$ python -q
>>> import numpy as np
>>> np.set_printoptions(precision=3, suppress=True, linewidth=140)
>>> W0 = np.loadtxt("run15.csv", delimiter=",")
>>> W0
array([[ -9.,   0.,   4.,  -4.,   2.,   2.],
       [-54.,   0.,  24., -24.,  12.,  12.],
       [-45.,   0.,  20., -20.,  10.,  10.],
       [ 81.,   0., -36.,  36., -18., -18.],
       [ -9.,   0.,   4.,  -4.,   2.,   2.],
       [  9.,   0.,  -4.,   4.,  -2.,  -2.],
       [-27.,   0.,  12., -12.,   6.,   6.],
       [-27.,   0.,  12., -12.,   6.,   6.],
       [-63.,   0.,  28., -28.,  14.,  14.],
       [-36.,   0.,  16., -16.,   8.,   8.],
       [ 81.,   0., -36.,  36., -18., -18.],
       [  0.,   0.,   0.,   0.,   0.,   0.],
       [-45.,   0.,  20., -20.,  10.,  10.]])
>>> np.argsort(-np.linalg.norm(W0, axis=0).round(6), kind="stable")[:3]
array([0, 2, 3])
>>> np.linalg.matrix_rank(W0, rtol=0.1)
np.int64(1)
>>> np.round(np.linalg.norm(W0, 2) / np.linalg.norm(W0), 3)
np.float64(1.0)
>>> np.linalg.cond(W0) > 100
np.True_
>>> T = np.stack([W0, 3 * W0, W0[::-1]])
>>> (T @ W0.T).shape
(3, 13, 13)
>>> np.einsum("bij,cij->bc", T, T)
array([[ 40414., 121242., -16335.],
       [121242., 363726., -49005.],
       [-16335., -49005.,  40414.]])
>>> x0 = np.array([-1, 0, 3, -1, 2, 2])
>>> h1 = np.maximum(W0 @ x0, 0)
>>> print(np.maximum(W0 @ x0, 0) - np.maximum(-W0 @ x0, 0))
[  33.  198.  165. -297.   33.  -33.   99.   99.  231.  132. -297.    0.  165.]
>>> W0 * (h1 > 1e-9)[:, None]
array([[ -9.,   0.,   4.,  -4.,   2.,   2.],
       [-54.,   0.,  24., -24.,  12.,  12.],
       [-45.,   0.,  20., -20.,  10.,  10.],
       [  0.,   0.,  -0.,   0.,  -0.,  -0.],
       [ -9.,   0.,   4.,  -4.,   2.,   2.],
       [  0.,   0.,  -0.,   0.,  -0.,  -0.],
       [-27.,   0.,  12., -12.,   6.,   6.],
       [-27.,   0.,  12., -12.,   6.,   6.],
       [-63.,   0.,  28., -28.,  14.,  14.],
       [-36.,   0.,  16., -16.,   8.,   8.],
       [  0.,   0.,  -0.,   0.,  -0.,  -0.],
       [  0.,   0.,   0.,   0.,   0.,   0.],
       [-45.,   0.,  20., -20.,  10.,  10.]])
>>> h1
array([ 33., 198., 165.,   0.,  33.,   0.,  99.,  99., 231., 132.,   0.,   0., 165.])
>>> data = np.loadtxt("dump.csv", delimiter=",")
>>> print(data)
[[  0.   1.   4.   1.   2.  -3.   1.   2.   3.  -2.  -3.   7.   0.  -5.]
 [  2.   0.   4.   1.   1.   1.  -2.  -3.   0.   1.   0.   3.   3.  -6.]
 [ -1.  -2.   4.   0.   0.   0.  -3.  -4.  -1.  -1.   6.   3.   1.  -4.]
 [  8.   4.   2.  -1.   5.   6.  -8.  -8.   0.   5.   6.   4.   1.  -1.]
 [ -4.   0.   2.  -5.   5.  -8.   6.   2.   2.  -7.  -9.   7.   0.  -4.]
 [  2.   4.   4.   0.   4.   1.   4.  -2.  -2.   0.   1.   0.  -7.   1.]
 [  0.   3.  -3.   0.   7.   1.  -3.  -3.  -3.   1.   3.   0.   2.   3.]
 [ -1.   5.  -1.   2.   4.  -1.   3.   1.   4.  -5.  -1.   0.  -2.  -1.]
 [ -1.  -4.   4.   1.  -1.  -1.   3.  -6.   2.   4.   0.   2.  -4.  -9.]
 [  1.   8.  -4.   2.   5.   2.  -3.  -6.   6.   0.   0.   6.  -8.   3.]
 [  1.   2.   2.  -1.   1.  -1.   1.   3.   2.  -2.  -3.   3.  -3.  -1.]
 [ -3.   1.  -1.   2.  -1.  -4.   2.  -1.   3.  -1.  -5.  -1.   0.  -4.]
 [  4.   4.   1.  -2.   4.   4.  -2.  -4.  -4.   0.   2.  -2.  -1.   3.]
 [  1.   2.   0.   0.   1.   0.   6.  -5.  -2.   0.   1.  -1.  -3.  -1.]
 [  2.  -2.   3.   1.  -1.   2.   0.  -6.   2.   6.   3.   1.  -4.  -6.]
 [ -1.   6.  -6.   1.   5.  -1.   5.  -4.   1.  -6.   1.  -2.   1.   2.]
 [  2.   8.   2.   5.   2.   2.   3.  -5.   5.   0.  -1.  -5.  -5.  -7.]
 [ -7.  -1.   1.   3.   2.  -2.  -5.  -7.   4.  -1.   4.   6.   1.  -4.]
 [  0.   0.   0.   0.   0.   0.   0.   0.   0.   0.   0.   0.   0.   0.]
 [  1.   6.   2.   5.   6.   4.   1.  -6.   0.   1.   6.   6.  -7.   3.]
 [ -1.   5.  -1.   2.   4.  -1.   3.   1.   4.  -5.  -1.   0.  -2.  -1.]
 [  1.   5.  -2.  -1.   1.  -2.   3.  -5.   1.  -3.  -6.  -1.   0.  -4.]
 [ -1.   0.   0.   2.   5.   2.  -6.  -1.  -2.   4.   4.  -1.   2.   1.]
 [  1.   1.   5.   1.   0.   0.   4.   0.   1.   1.  -1.   1.  -6.  -4.]
 [ -1.   6.  -4.   0.   4.   0.   4.  -2.   2.  -6.  -2.   7.  -6.   4.]
 [ -3.   0.   0.   0.   1.  -4.  -2.   0.   4.   1.  -4.   0.   3.  -3.]
 [  0.   3.   2.   2.   0.  -1.   2. -10.   0.   0.   5.   0.  -2.  -6.]
 [ -5.   0.   0.   1.   2.  -1.   2.  -5.   0.  -6.   5.  -3.  -1.  -3.]
 [ -2.  -2.   9.  -2.   4.   0.   0.  -9.   4.  -1.   3.   2.  -5. -14.]
 [  0.   0.   0.   0.   0.   0.   0.   0.   0.   0.   0.   0.   0.   0.]
 [ -1.   2.   0.   4.   0.  -3.  -1.  -2.   4.   1.  -2.   2.   3.  -5.]
 [ -3.  -3.   3.  -2.  -1.  -1.   0.  -3.  -2.  -3.   3.   0.  -2.  -3.]
 [  5.   2.   3.   1.   1.   4.  -5.  -3.   0.   3.   3.   2.   3.  -3.]
 [ -5.   1.  -2.   3.   3.  -3.   5.  -2.   2.  -5.  -1.  -2.   1.  -3.]]
>>> cen = data - data.mean(axis=0)
>>> Uu, sv, VT = np.linalg.svd(cen, full_matrices=False)
>>> np.searchsorted(np.cumsum(sv ** 2) / (sv ** 2).sum(), 0.9) + 1
np.int64(7)
>>> print(np.linalg.matrix_rank(cen))
14
>>> (np.sign(Uu[:, 0]) == np.sign(Uu[0, 0])).astype(int)
array([1, 0, 0, 0, 1, 0, 0, 1, 0, 0, 1, 1, 0, 1, 0, 1, 0, 0, 1, 0, 1, 1, 0, 1, 1, 1, 0, 1, 0, 1, 1, 0, 0, 1])
